$ python -q
>>> import numpy as np
>>> from numpy import linalg as LA
>>> np.set_printoptions(precision=3, suppress=True, linewidth=100, floatmode="fixed")
>>> A = np.load("m.npy")
>>> print(A)
[[0 1 0 0 1 1 0 0 1 0 0 0 0]
 [1 0 0 0 1 1 0 0 1 0 0 0 0]
 [0 0 0 1 0 0 0 1 0 0 0 1 0]
 [0 0 1 0 0 0 0 1 0 0 0 1 0]
 [1 1 0 0 0 1 0 0 1 0 0 0 0]
 [1 1 0 0 1 0 1 0 0 0 0 0 0]
 [0 0 0 0 0 1 0 0 1 0 0 0 0]
 [0 0 1 1 0 0 0 0 0 0 0 1 0]
 [1 1 0 0 1 0 1 0 0 0 0 0 0]
 [0 0 0 0 0 0 0 0 0 0 1 0 1]
 [0 0 0 0 0 0 0 0 0 1 0 0 1]
 [0 0 1 1 0 0 0 1 0 0 0 0 0]
 [0 0 0 0 0 0 0 0 0 1 1 0 0]]
>>> ev, V = LA.eigh(A)
>>> print(LA.eigvalsh(A + 5 * np.eye(13)))
[2.721 4.000 4.000 4.000 4.000 4.000 4.000 4.000 5.000 5.459 7.000 8.000 8.820]
>>> print((ev > 1e-8).sum(), (ev < -1e-8).sum())
4 8
>>> print(np.round(ev.sum(), 3), np.trace(A))
-0.0 0
>>> print(np.round(LA.svd(A, compute_uv=False), 3) + 0)
[3.820 3.000 2.279 2.000 1.000 1.000 1.000 1.000 1.000 1.000 1.000 0.459 0.000]
>>> print(ev.round(3) + 0)
[-2.279 -1.000 -1.000 -1.000 -1.000 -1.000 -1.000 -1.000  0.000  0.459  2.000  3.000  3.820]
>>> m1 = np.array([[1, 1, 2, 3, -2, 1, 0, -2, -2, -1, 0, -2],
...     [2, 2, 1, -2, -2, -3, -2, -1, -2, -3, 3, 0],
...     [3, 2, 3, 1, -2, 1, 2, 2, 1, -3, 0, -2],
...     [-2, 1, -2, 3, 0, -1, -1, 1, -1, -1, -1, -1],
...     [-1, 2, 2, -2, 3, 3, 0, -2, 1, -2, 1, 1]])
>>> m1[3] = m1[2]
>>> print(m1)
[[ 1  1  2  3 -2  1  0 -2 -2 -1  0 -2]
 [ 2  2  1 -2 -2 -3 -2 -1 -2 -3  3  0]
 [ 3  2  3  1 -2  1  2  2  1 -3  0 -2]
 [ 3  2  3  1 -2  1  2  2  1 -3  0 -2]
 [-1  2  2 -2  3  3  0 -2  1 -2  1  1]]
>>> Uu, s, Vh = LA.svd(m1)
>>> print(s.round(3) + 0)
[10.827  6.835  6.508  4.658  0.000]
>>> print(np.argmax(s[:-1] / (s[1:] + 1e-6)) + 1)
4
>>> other = Uu[:, :4] @ np.diag(s[:4]) @ Vh[:4]
>>> print(LA.matrix_rank(m1, rtol=0.05))
4
>>> print(other.round(3) + 0)
[[ 1.000  1.000  2.000  3.000 -2.000  1.000  0.000 -2.000 -2.000 -1.000  0.000 -2.000]
 [ 2.000  2.000  1.000 -2.000 -2.000 -3.000 -2.000 -1.000 -2.000 -3.000  3.000  0.000]
 [ 3.000  2.000  3.000  1.000 -2.000  1.000  2.000  2.000  1.000 -3.000  0.000 -2.000]
 [ 3.000  2.000  3.000  1.000 -2.000  1.000  2.000  2.000  1.000 -3.000  0.000 -2.000]
 [-1.000  2.000  2.000 -2.000  3.000  3.000  0.000 -2.000  1.000 -2.000  1.000  1.000]]
>>> print(np.round(np.abs(m1 - other).max(), 3))
0.0
>>> print(LA.matrix_rank(other))
4
>>> print(np.round(LA.norm(m1 - other) / LA.norm(m1), 3))
0.0
>>> other = m1 / LA.norm(m1, axis=1, keepdims=True)
>>> G = other @ other.T
>>> print(LA.norm(other, axis=1))
[1.000 1.000 1.000 1.000 1.000]
>>> print(np.round(np.degrees(np.arccos(np.clip(G[1, 3], -1, 1))), 3))
75.372
>>> print((G - 2 * np.eye(5)).round(6).argmax(axis=1))
[2 2 3 2 2]
>>> print(G)
[[ 1.000  0.239  0.492  0.492 -0.054]
 [ 0.239  1.000  0.253  0.253  0.042]
 [ 0.492  0.253  1.000  1.000  0.065]
 [ 0.492  0.253  1.000  1.000  0.065]
 [-0.054  0.042  0.065  0.065  1.000]]
>>> print((np.abs(G) > 0.9).astype(int))
[[1 0 0 0 0]
 [0 1 0 0 0]
 [0 0 1 1 0]
 [0 0 1 1 0]
 [0 0 0 0 1]]
>>> print(round(LA.norm(m1[4], 1), 3), round(float(LA.norm(m1[4], np.inf)), 3))
20.0 3.0
>>> print(round(LA.norm(m1) ** 2 / LA.norm(m1, 2) ** 2, 3))
1.945
>>> print(m1[4] @ m1[3])
3
>>> rk = LA.matrix_rank(m1)
>>> print(rk)
4
>>> N = LA.svd(m1)[2][rk:].T
>>> print(np.allclose(m1 @ N, 0))
True
>>> print(LA.matrix_rank(m1.T @ m1), LA.matrix_rank(m1 @ m1.T))
4 4
>>> print(N.shape)
(12, 8)
>>> K = np.load("arr.npy")
>>> print(K)
[[-0.442  0.042 -0.032 -0.600  0.109 -0.603 -0.255]
 [ 0.369 -0.494 -0.461  0.168 -0.017 -0.205 -0.580]
 [-0.590  0.153 -0.553  0.199  0.317  0.398 -0.156]
 [-0.221 -0.631  0.397 -0.318  0.058  0.504 -0.190]
 [-0.221 -0.110 -0.330 -0.150 -0.879  0.094  0.163]
 [ 0.369  0.521 -0.056 -0.470 -0.095  0.406 -0.442]
 [ 0.295 -0.221 -0.459 -0.477  0.321  0.088  0.562]]
>>> G = K.T @ K
>>> print(np.diag(G))
[1.000 1.000 1.000 1.000 1.000 1.000 1.000]
>>> print(np.round(np.trace(G), 3), round(float((K ** 2).sum()), 3))
7.0 7.0
>>> O, R = LA.qr(K)
>>> print(np.abs(np.diag(R)))
[1.000 1.000 1.000 1.000 1.000 1.000 1.000]
>>> print(R.round(3) + 0)
[[1.000 0.000 0.000 0.000 0.000 0.000 0.000]
 [0.000 1.000 0.000 0.000 0.000 0.000 0.000]
 [0.000 0.000 1.000 0.000 0.000 0.000 0.000]
 [0.000 0.000 0.000 1.000 0.000 0.000 0.000]
 [0.000 0.000 0.000 0.000 1.000 0.000 0.000]
 [0.000 0.000 0.000 0.000 0.000 1.000 0.000]
 [0.000 0.000 0.000 0.000 0.000 0.000 1.000]]
>>> print(np.round(O.T @ O, 3) + 0)
[[1.000 0.000 0.000 0.000 0.000 0.000 0.000]
 [0.000 1.000 0.000 0.000 0.000 0.000 0.000]
 [0.000 0.000 1.000 0.000 0.000 0.000 0.000]
 [0.000 0.000 0.000 1.000 0.000 0.000 0.000]
 [0.000 0.000 0.000 0.000 1.000 0.000 0.000]
 [0.000 0.000 0.000 0.000 0.000 1.000 0.000]
 [0.000 0.000 0.000 0.000 0.000 0.000 1.000]]
>>> print(np.allclose(R.T @ R, K.T @ K))
True
>>> print(O @ R)
[[-0.442  0.042 -0.032 -0.600  0.109 -0.603 -0.255]
 [ 0.369 -0.494 -0.461  0.168 -0.017 -0.205 -0.580]
 [-0.590  0.153 -0.553  0.199  0.317  0.398 -0.156]
 [-0.221 -0.631  0.397 -0.318  0.058  0.504 -0.190]
 [-0.221 -0.110 -0.330 -0.150 -0.879  0.094  0.163]
 [ 0.369  0.521 -0.056 -0.470 -0.095  0.406 -0.442]
 [ 0.295 -0.221 -0.459 -0.477  0.321  0.088  0.562]]
